$ python3 -q
>>> import numpy as np
>>> import numpy.linalg as la
>>> np.set_printoptions(precision=2, suppress=True, linewidth=120, sign=" ")
>>> feats = np.loadtxt("arr.csv", delimiter=",")
>>> print(feats)
[[ 5.  0.  4. -1.  4. -2.  5.  1.  2. -4. -4.  0.  2. -2. -4.]
 [-4.  5.  0.  4. -1.  4. -2.  5.  1.  2. -4. -4.  0.  2. -2.]
 [-2. -4.  5.  0.  4. -1.  4. -2.  5.  1.  2. -4. -4.  0.  2.]
 [ 2. -2. -4.  5.  0.  4. -1.  4. -2.  5.  1.  2. -4. -4.  0.]
 [ 0.  2. -2. -4.  5.  0.  4. -1.  4. -2.  5.  1.  2. -4. -4.]
 [-4.  0.  2. -2. -4.  5.  0.  4. -1.  4. -2.  5.  1.  2. -4.]
 [-4. -4.  0.  2. -2. -4.  5.  0.  4. -1.  4. -2.  5.  1.  2.]
 [ 2. -4. -4.  0.  2. -2. -4.  5.  0.  4. -1.  4. -2.  5.  1.]
 [ 1.  2. -4. -4.  0.  2. -2. -4.  5.  0.  4. -1.  4. -2.  5.]
 [ 5.  1.  2. -4. -4.  0.  2. -2. -4.  5.  0.  4. -1.  4. -2.]
 [-2.  5.  1.  2. -4. -4.  0.  2. -2. -4.  5.  0.  4. -1.  4.]
 [ 4. -2.  5.  1.  2. -4. -4.  0.  2. -2. -4.  5.  0.  4. -1.]
 [-1.  4. -2.  5.  1.  2. -4. -4.  0.  2. -2. -4.  5.  0.  4.]
 [ 4. -1.  4. -2.  5.  1.  2. -4. -4.  0.  2. -2. -4.  5.  0.]
 [ 0.  4. -1.  4. -2.  5.  1.  2. -4. -4.  0.  2. -2. -4.  5.]]
>>> x0 = np.array([-9, 6, 4, -2, -4, -9, -7, -4, -3, -3, -5, 1, 6, 9, 7])
>>> h = np.maximum(feats @ x0, 0)
>>> np.maximum(feats @ (3 * x0), 0)
array([   0.,   93.,    0.,    0.,    0.,   15.,  117.,    0.,   36.,   12.,  384.,  240.,  285.,    0.,    0.])
>>> np.tanh(feats @ x0)
array([-1.,  1., -1., -1., -1.,  1.,  1., -1.,  1.,  1.,  1.,  1.,  1., -1., -1.])
>>> other = feats / la.norm(feats, axis=1, keepdims=True)
>>> gram = other @ other.T
>>> round(np.degrees(np.arccos(np.clip(gram[2, 1], -1, 1))), 2)
np.float64(100.51)
>>> (gram - 2 * np.eye(15)).round(6).argmax(axis=1)
array([ 4,  5,  6,  7,  0,  1,  2,  3,  4,  5,  6,  0,  1,  2,  3])
>>> other = feats[0, 0] * feats[1:] - np.outer(feats[1:, 0], feats[0])
>>> other
array([[  0.,  25.,  16.,  16.,  11.,  12.,  10.,  29.,  13.,  -6., -36., -20.,   8.,   2., -26.],
       [  0., -20.,  33.,  -2.,  28.,  -9.,  30.,  -8.,  29.,  -3.,   2., -20., -16.,  -4.,   2.],
       [  0., -10., -28.,  27.,  -8.,  24., -15.,  18., -14.,  33.,  13.,  10., -24., -16.,   8.],
       [  0.,  10., -10., -20.,  25.,   0.,  20.,  -5.,  20., -10.,  25.,   5.,  10., -20., -20.],
       [  0.,   0.,  26., -14.,  -4.,  17.,  20.,  24.,   3.,   4., -26.,  25.,  13.,   2., -36.],
       [  0., -20.,  16.,   6.,   6., -28.,  45.,   4.,  28., -21.,   4., -10.,  33.,  -3.,  -6.],
       [  0., -20., -28.,   2.,   2.,  -6., -30.,  23.,  -4.,  28.,   3.,  20., -14.,  29.,  13.],
       [  0.,  10., -24., -19.,  -4.,  12., -15., -21.,  23.,   4.,  24.,  -5.,  18.,  -8.,  29.],
       [  0.,   5., -10., -15., -40.,  10., -15., -15., -30.,  45.,  20.,  20., -15.,  30.,  10.],
       [  0.,  25.,  13.,   8., -12., -24.,  10.,  12.,  -6., -28.,  17.,   0.,  24.,  -9.,  12.],
       [  0., -10.,   9.,   9.,  -6., -12., -40.,  -4.,   2.,   6.,  -4.,  25.,  -8.,  28.,  11.],
       [  0.,  20.,  -6.,  24.,   9.,   8., -15., -19.,   2.,   6., -14., -20.,  27.,  -2.,  16.],
       [  0.,  -5.,   4.,  -6.,   9.,  13., -10., -24., -28.,  16.,  26., -10., -28.,  33.,  16.],
       [  0.,  20.,  -5.,  20., -10.,  25.,   5.,  10., -20., -20.,   0.,  10., -10., -20.,  25.]])
>>> print(feats[:, 0] / feats[0, 0])
[ 1.  -0.8 -0.4  0.4  0.  -0.8 -0.8  0.4  0.2  1.  -0.4  0.8 -0.2  0.8  0. ]
>>> gram = other.T @ other
>>> np.allclose(gram, gram.T)
True
>>> la.matrix_rank(gram)
np.int64(14)
>>> print(np.trace(gram), (other ** 2).sum())
65984.0 65984.0
>>> print(np.diag(gram))
[    0.  3700.  4948.  3368.  3708.  3732.  7450.  4238.  5072.  6028.  4948.  3700.  5252.  4852.  4988.]
>>> other = np.array([[1, -1], [-1, 1]])
>>> J = np.tile(other, (2, 2))
>>> print(J)
[[ 1 -1  1 -1]
 [-1  1 -1  1]
 [ 1 -1  1 -1]
 [-1  1 -1  1]]
>>> # rows and columns are dependent
>>> np.round(la.svd(J, compute_uv=False), 2) + 0
array([ 4.,  0.,  0.,  0.])
>>> print(la.matrix_rank(J))
1
>>> print(J.sum(axis=0))
[ 0  0  0  0]
>>> np.diff(J, axis=0)
array([[-2,  2, -2,  2],
       [ 2, -2,  2, -2],
       [-2,  2, -2,  2]])
>>> J - J[0]
array([[ 0,  0,  0,  0],
       [-2,  2, -2,  2],
       [ 0,  0,  0,  0],
       [-2,  2, -2,  2]])
>>> np.abs(J).max()
np.int64(1)
>>> rk = la.matrix_rank(J)
>>> rk
np.int64(1)
>>> null = la.svd(J)[2][rk:].T
>>> [int(la.matrix_rank(J[:i])) for i in range(1, len(J) + 1)]
[1, 1, 1, 1]
>>> null @ null.T
array([[ 0.75,  0.25, -0.25,  0.25],
       [ 0.25,  0.75,  0.25, -0.25],
       [-0.25,  0.25,  0.75,  0.25],
       [ 0.25, -0.25,  0.25,  0.75]])
>>> print(np.allclose(J @ null, 0))
True
>>> np.argsort(-la.norm(J, axis=0).round(6), kind="stable")[:3]
array([ 0,  1,  2])
>>> [round(float(x), 2) for x in la.svd(J, compute_uv=False)[:3]]
[4.0, 0.0, 0.0]
>>> np.unique(J.round(6), axis=0).shape
(2, 4)
>>> J @ la.pinv(J) @ J
array([[ 1., -1.,  1., -1.],
       [-1.,  1., -1.,  1.],
       [ 1., -1.,  1., -1.],
       [-1.,  1., -1.,  1.]])
>>> la.lstsq(J[:-1].T, J[-1])[2]
np.int32(1)
>>> rng = np.random.default_rng(1467)
>>> other = J + rng.integers(-2, 3, (4, 1)) @ rng.integers(-2, 3, (1, 4))
>>> print(other)
[[ 1 -1  1 -1]
 [ 1  2 -2 -1]
 [-1 -2  2  1]
 [-5 -1  1  5]]
>>> print(la.matrix_rank(other - J, tol=1e-8))
1
>>> np.abs(other - J).sum(axis=1)
array([  0,   6,   6,  12])
>>> M = np.loadtxt("run14.csv", delimiter=",")
>>> M
array([[-1.5 ,  1.3 ,  1.02, -0.4 , -0.2 ,  0.6 , -2.1 , -1.  ,  1.1 , -0.8 , -0.1 ,  0.5 , -1.9 ,  0.2 ],
       [-0.2 ,  1.4 , -3.2 ,  1.8 ,  0.7 , -1.3 , -1.1 , -1.4 ,  0.  , -0.2 , -0.5 , -1.6 , -0.5 ,  0.6 ],
       [ 1.7 , -1.1 ,  1.58,  0.4 ,  0.6 , -2.1 ,  0.2 ,  1.4 , -0.1 , -0.8 , -0.3 ,  0.8 ,  1.5 ,  1.4 ],
       [ 1.1 ,  1.5 ,  1.42, -0.9 , -1.5 ,  0.7 ,  0.  , -2.  ,  0.4 ,  0.2 ,  1.5 ,  0.7 ,  0.9 ,  1.4 ],
       [ 0.4 ,  0.2 ,  0.96, -1.3 ,  0.2 ,  0.3 , -2.8 , -0.2 ,  0.1 ,  1.1 ,  1.7 ,  0.5 , -0.1 , -0.7 ],
       [ 1.5 , -1.1 , -0.39,  0.9 , -0.4 ,  0.9 , -1.7 , -0.4 ,  0.  ,  1.2 , -1.3 , -0.2 , -0.3 ,  0.6 ],
       [ 0.  , -1.3 , -0.8 , -0.2 , -0.9 , -0.5 , -0.3 , -0.3 ,  1.  ,  0.7 , -0.2 , -0.4 ,  0.3 , -0.3 ],
       [-0.1 ,  0.9 , -0.8 ,  0.6 ,  0.4 ,  0.  ,  1.6 ,  1.7 , -0.1 ,  2.8 ,  1.2 , -0.4 ,  0.6 ,  0.5 ],
       [ 0.9 ,  1.1 , -1.39, -0.5 , -1.1 , -0.8 ,  0.9 , -0.3 ,  0.1 ,  0.5 ,  0.8 , -0.7 ,  0.1 , -0.2 ],
       [ 1.1 ,  0.1 , -1.37, -0.1 ,  0.2 , -1.4 , -0.9 ,  2.  , -0.9 , -0.4 , -0.3 , -0.7 ,  0.  ,  0.  ],
       [ 0.4 ,  0.1 , -1.01,  1.1 ,  2.3 ,  0.5 ,  1.1 , -1.7 ,  0.6 ,  0.5 ,  0.2 , -0.5 ,  1.2 , -0.7 ],
       [-0.2 ,  2.3 , -0.4 , -0.5 , -0.2 , -0.3 ,  0.1 , -1.7 ,  0.  ,  0.5 ,  0.5 , -0.2 ,  0.6 , -0.4 ],
       [-2.8 , -0.6 , -1.39,  1.6 , -0.3 , -0.7 ,  2.8 , -0.9 ,  1.1 ,  0.6 , -0.7 , -0.7 ,  0.5 , -1.1 ]])
>>> other = M / np.sqrt((M ** 2).mean(axis=1, keepdims=True))
>>> other[4]
array([ 0.38,  0.19,  0.91, -1.23,  0.19,  0.28, -2.65, -0.19,  0.09,  1.04,  1.61,  0.47, -0.09, -0.66])
>>> la.matrix_rank(other) == la.matrix_rank(M)
np.True_
>>> la.matrix_rank(M - M.mean(axis=1, keepdims=True))
np.int64(13)
>>> la.norm(other, axis=1)
array([ 3.74,  3.74,  3.74,  3.74,  3.74,  3.74,  3.74,  3.74,  3.74,  3.74,  3.74,  3.74,  3.74])
